% ipython --no-banner

In [1]: import numpy as np

In [2]: np.set_printoptions(precision=1, suppress=True, linewidth=140, floatmode="fixed")

In [3]: def tidy(a):
   ...:     return np.round(a, 1) + 0
   ...: 

In [4]: rng = np.random.default_rng(991)

In [5]: idx = rng.integers(0, 2, 3)

In [6]: mat = (idx[:, None] == idx) * 2 + np.eye(3)

In [7]: mat
Out[7]: 
array([[3.0, 2.0, 2.0],
       [2.0, 3.0, 2.0],
       [2.0, 2.0, 3.0]])

In [8]: left, sv, Vt = np.linalg.svd(mat, full_matrices=False)

In [9]: tidy(np.sqrt((sv ** 2).sum())), tidy(np.linalg.norm(mat))
Out[9]: (np.float64(7.1), np.float64(7.1))

In [10]: tidy(Vt @ Vt.T)
Out[10]: 
array([[1.0, 0.0, 0.0],
       [0.0, 1.0, 0.0],
       [0.0, 0.0, 1.0]])

In [11]: tidy(left.T @ mat @ Vt.T)
Out[11]: 
array([[7.0, 0.0, 0.0],
       [0.0, 1.0, 0.0],
       [0.0, 0.0, 1.0]])

In [12]: left.shape, sv.shape, Vt.shape
Out[12]: ((3, 3), (3,), (3, 3))

In [13]: np.allclose(left * sv @ Vt, mat)
Out[13]: True

In [14]: tidy(left.T @ left)
Out[14]: 
array([[1.0, 0.0, 0.0],
       [0.0, 1.0, 0.0],
       [0.0, 0.0, 1.0]])

In [15]: idx = rng.integers(0, 2, 3)

In [16]: M = np.array([[-2, 2, -1], [-1, 2, 2], [1, -2, 0]]) * (idx[:, None] == idx)

In [17]: M
Out[17]: 
array([[-2,  0, -1],
       [ 0,  2,  0],
       [ 1,  0,  0]])

In [18]: vec = np.array([5, 4, 9])

In [19]: target = M @ vec

In [20]: b, lr = np.zeros(3), 1 / np.linalg.norm(M, 2) ** 2

In [21]: for i in range(300):
    ...:     b -= lr * M.T @ (M @ b - target)
    ...:     if i % 50 == 0: print(i, round(np.linalg.norm(M @ b - target), 1))
    ...: 
0 3.6
50 0.6
100 0.1
150 0.0
200 0.0
250 0.0

In [22]: print(tidy(b))
[5.0 4.0 9.0]

In [23]: O, R = np.linalg.qr(M)

In [24]: O.shape, R.shape
Out[24]: ((3, 3), (3, 3))

In [25]: print(tidy(O.T @ O))
[[1.0 0.0 0.0]
 [0.0 1.0 0.0]
 [0.0 0.0 1.0]]

In [26]: tidy(R)
Out[26]: 
array([[ 2.2,  0.0,  0.9],
       [ 0.0,  2.0,  0.0],
       [ 0.0,  0.0, -0.4]])

In [27]: print(tidy(np.trace(O @ O.T)))
3.0

In [28]: tidy(abs(R[0, 0])), tidy(np.linalg.norm(M[:, 0]))
Out[28]: (np.float64(2.2), np.float64(2.2))

In [29]: np.allclose(R.T @ R, M.T @ M)
Out[29]: True
